% python3 -q
>>> import numpy as np
>>> np.set_printoptions(precision=4, suppress=True, linewidth=200)
>>> rnd = lambda a: np.round(a, 4) + 0
>>> F = np.load("out17.npy")
>>> print(F)
[[-17.8655  -1.7338   2.6961   0.0991  -2.2839  15.7279  -9.4494   3.8608]
 [-16.1844  -1.1518   2.9411  -0.5957  -3.5114  13.5127  -9.1389   4.1654]
 [-15.839    1.1343   4.086   -0.7025  -2.9988  14.2906  -8.7773   3.9532]
 [  5.4003 -12.7068   1.2147  -5.5095   8.3184  -2.7307  -1.2168  20.7886]
 [  5.0666 -11.9587   0.9739  -4.6523   7.5887  -4.1719  -1.836   19.8557]
 [  5.7774 -11.3744   1.6779  -4.2907   8.8999  -3.9075  -2.4375  18.773 ]
 [  5.5126 -11.2687   1.7606  -2.2183   9.8603  -1.1274  -1.7019  19.1747]
 [  3.4265 -10.7087   1.3915  -3.8669  10.7938  -1.3043  -1.5164  19.947 ]
 [-16.3889  -1.3101   2.3301  -1.8443  -2.5311  15.8328  -8.3409   4.1583]
 [  3.9896 -10.5125  -0.5427  -5.8291  10.2387  -1.7154  -3.077   18.4405]
 [-15.0385  -1.7141   3.673   -0.3965  -1.6447  14.4174  -8.2201   4.4579]
 [-16.3887  -0.0285   1.3015  -1.3172   0.1366  14.0267  -7.6474   4.1   ]]
>>> print(rnd(np.linalg.norm(F, 2)))
62.8916
>>> print(rnd(np.linalg.norm(F[6], 1)), rnd(np.linalg.norm(F[6], np.inf)))
52.6245 19.1747
>>> print(rnd(np.linalg.norm(F, axis=1)))
[26.1962 23.834  23.984  27.0694 25.766  25.2354 25.1884 25.7235 24.9618 24.8595 23.2541 23.3255]
>>> print(rnd(F[6] @ F[11]))
-7.6452
>>> M2 = np.c_[F[:, :7] @ np.array([[0, 1, 2, 8, 6, 1, 8],
...     [6, 0, 8, 0, 5, 2, 5],
...     [4, 2, 2, 9, 1, 2, 4],
...     [1, 8, 2, 5, 1, 3, 3],
...     [8, 0, 7, 3, 1, 5, 8],
...     [6, 5, 7, 1, 5, 0, 2],
...     [4, 8, 1, 1, 2, 0, 7]]), np.array([-2, 6, 3, 3, 6, 2, -2, 8, -6, 0, 5, 7])]
>>> print(rnd(M2))
[[  38.7793   -8.6362   40.6476 -118.7368  -55.61    -27.0631 -193.4725   -2.    ]
 [  20.6873  -20.6155   23.9778 -112.1442  -54.7457  -31.9499 -190.295     6.    ]
 [  49.0913  -12.0524   54.4287  -96.9336  -35.0794  -22.4999 -163.6543    3.    ]
 [ -31.5957  -59.6342  -61.5463   47.5949  -43.1957    7.4796   20.5669    3.    ]
 [ -44.1747  -65.7515  -70.8116   42.7946  -50.0151    7.0836   10.1918    6.    ]
 [ -27.8213  -64.2299  -52.1567   60.2215  -40.333    18.0118   29.5084    2.    ]
 [   2.5223  -27.9648  -20.6114   75.6063  -22.9061   29.143    52.8591   -2.    ]
 [   9.9059  -43.3784  -18.8573   50.1617  -34.2204   27.1604   40.9608    8.    ]
 [  40.9999  -14.0463   42.484  -119.4632  -44.447   -32.5373 -180.8437   -6.    ]
 [ -11.7657  -76.9216  -32.2783   23.8107  -39.489    15.5854   16.636     0.    ]
 [  44.4773   -4.5383   43.952   -87.9703  -41.5229  -20.5337 -157.2395    5.    ]
 [  58.3812  -15.369    58.4589 -119.193   -43.5151  -17.1113 -154.3833    7.    ]]
>>> print(rnd(np.linalg.norm(np.linalg.qr(F)[0].T @ M2, axis=0) ** 2 / ((M2 ** 2).sum(axis=0) + 1e-12)))
[1.     1.     1.     1.     1.     1.     1.     0.8002]
>>> print(np.linalg.matrix_rank(M2))
8
>>> x = np.array([0, 2, 0, 1, -1, -2, 2, -1])
>>> h = np.maximum(M2 @ x, 0)
>>> print(rnd(M2.T @ h))
[  402.7295 -3320.4217 -2221.3957  7821.0042 -2697.1888  3149.4609  5569.4249   -46.2212]
>>> print(rnd(np.tanh(M2 @ x)))
[-1. -1. -1. -1. -1. -1.  1.  1. -1. -1. -1. -1.]
>>> print(rnd(h))
[ 0.      0.      0.      0.      0.      0.     92.015  17.2261  0.      0.      0.      0.    ]
>>> W0 = np.load("test14.npy")
>>> print(rnd(W0))
[[0.6667 0.     0.     0.     0.3333 0.     0.    ]
 [0.     1.     0.     0.     0.     0.     0.    ]
 [0.     0.     0.6667 0.     0.     0.3333 0.    ]
 [0.     0.     0.     1.     0.     0.     0.    ]
 [0.5    0.     0.     0.     0.5    0.     0.    ]
 [0.     0.     0.     0.     0.     1.     0.    ]
 [0.3333 0.     0.     0.     0.     0.3333 0.3333]]
>>> print((np.linalg.matrix_power((W0 != 0) + (W0.T != 0) + np.eye(7), 7) > 0).astype(int))
[[1 0 1 0 1 1 1]
 [0 1 0 0 0 0 0]
 [1 0 1 0 1 1 1]
 [0 0 0 1 0 0 0]
 [1 0 1 0 1 1 1]
 [1 0 1 0 1 1 1]
 [1 0 1 0 1 1 1]]
>>> print(rnd(W0 @ W0))
[[0.6111 0.     0.     0.     0.3889 0.     0.    ]
 [0.     1.     0.     0.     0.     0.     0.    ]
 [0.     0.     0.4444 0.     0.     0.5556 0.    ]
 [0.     0.     0.     1.     0.     0.     0.    ]
 [0.5833 0.     0.     0.     0.4167 0.     0.    ]
 [0.     0.     0.     0.     0.     1.     0.    ]
 [0.3333 0.     0.     0.     0.1111 0.4444 0.1111]]
>>> print(rnd(np.linalg.det(W0)))
0.037
